$ python -q
>>> import numpy as np
>>> np.set_printoptions(suppress=True, linewidth=160)
>>> def tidy(a):
...     return np.round(a, 1) + 0
... 
>>> K = np.loadtxt("data.csv", delimiter=",")
>>> print(K)
[[  2.  -2.  -2.   2.  -1.  -2.  -1.  -1.   1.   0.  -1.   1.]
 [  2.  -1.   2.  -1.  -2.   1.  -1.  -2.   2.   1.  -1.   1.]
 [  1.  -1.   0.   0.   1.  -1.   1.  -1.   2.   1.   1.  -2.]
 [ 12.  -7.   8.  -3. -11.   3.  -6. -11.  11.   5.  -6.   6.]]
>>> # row 3 is much longer than the rest
>>> left, sig, vt = np.linalg.svd(K)
>>> V = vt[:(sig > 1e-8).sum()]
>>> rng = np.random.default_rng(75)
>>> vec = K[0] + 2 * K[1] + rng.integers(2) * np.eye(12)[10]
>>> print(vec)
[ 6. -4.  2.  0. -5.  0. -3. -5.  5.  2. -2.  3.]
>>> print(tidy(np.diag(V.T @ V)))
[0.3 0.2 0.4 0.3 0.3 0.3 0.2 0.2 0.4 0.1 0.2 0.4]
>>> print(tidy(np.linalg.norm(vec - V.T @ V @ vec)))
0.9
>>> print(np.linalg.matrix_rank(np.vstack([K, vec])))
4
>>> f = np.array([0, 1, -3])
>>> print(np.convolve(K[3], f))
[  0.  12. -43.  29. -27.  -2.  36. -15.   7.  44. -28. -21.  24. -18.]
>>> print(np.correlate(K[3], K[2], "full"))
[-24.  26. -11.  31.   1.  15. -29.  27. -40. -25.  11.  19. -18.  16.   9. -20.  26.  -7. -16.   6.  11. -12.   6.]
>>> print(np.array([np.convolve(row, f, "same") for row in K]))
[[  2.  -8.   4.   8.  -7.   1.   5.   2.   4.  -3.  -1.   4.]
 [  2.  -7.   5.  -7.   1.   7.  -4.   1.   8.  -5.  -4.   4.]
 [  1.  -4.   3.   0.   1.  -4.   4.  -4.   5.  -5.  -2.  -5.]
 [ 12. -43.  29. -27.  -2.  36. -15.   7.  44. -28. -21.  24.]]
>>> f, v = K[3], K[2]
>>> print(f @ v)
19.0
>>> p = (f @ v) / (f @ f) * f
>>> print(tidy(v - p))
[ 0.7 -0.8 -0.2  0.1  1.3 -1.1  1.1 -0.7  1.7  0.9  1.1 -2.1]
>>> print(np.outer(f, v))
[[ 12. -12.   0.   0.  12. -12.  12. -12.  24.  12.  12. -24.]
 [ -7.   7.  -0.  -0.  -7.   7.  -7.   7. -14.  -7.  -7.  14.]
 [  8.  -8.   0.   0.   8.  -8.   8.  -8.  16.   8.   8. -16.]
 [ -3.   3.  -0.  -0.  -3.   3.  -3.   3.  -6.  -3.  -3.   6.]
 [-11.  11.  -0.  -0. -11.  11. -11.  11. -22. -11. -11.  22.]
 [  3.  -3.   0.   0.   3.  -3.   3.  -3.   6.   3.   3.  -6.]
 [ -6.   6.  -0.  -0.  -6.   6.  -6.   6. -12.  -6.  -6.  12.]
 [-11.  11.  -0.  -0. -11.  11. -11.  11. -22. -11. -11.  22.]
 [ 11. -11.   0.   0.  11. -11.  11. -11.  22.  11.  11. -22.]
 [  5.  -5.   0.   0.   5.  -5.   5.  -5.  10.   5.   5. -10.]
 [ -6.   6.  -0.  -0.  -6.   6.  -6.   6. -12.  -6.  -6.  12.]
 [  6.  -6.   0.   0.   6.  -6.   6.  -6.  12.   6.   6. -12.]]
>>> print(np.linalg.matrix_rank(np.outer(f, v)))
1
>>> print(tidy(p))
[ 0.3 -0.2  0.2 -0.1 -0.3  0.1 -0.1 -0.3  0.3  0.1 -0.1  0.1]
>>> print(tidy((v - p) @ f))
0.0
>>> print(tidy(np.linalg.norm(f + v) ** 2 + np.linalg.norm(f - v) ** 2))
1574.0
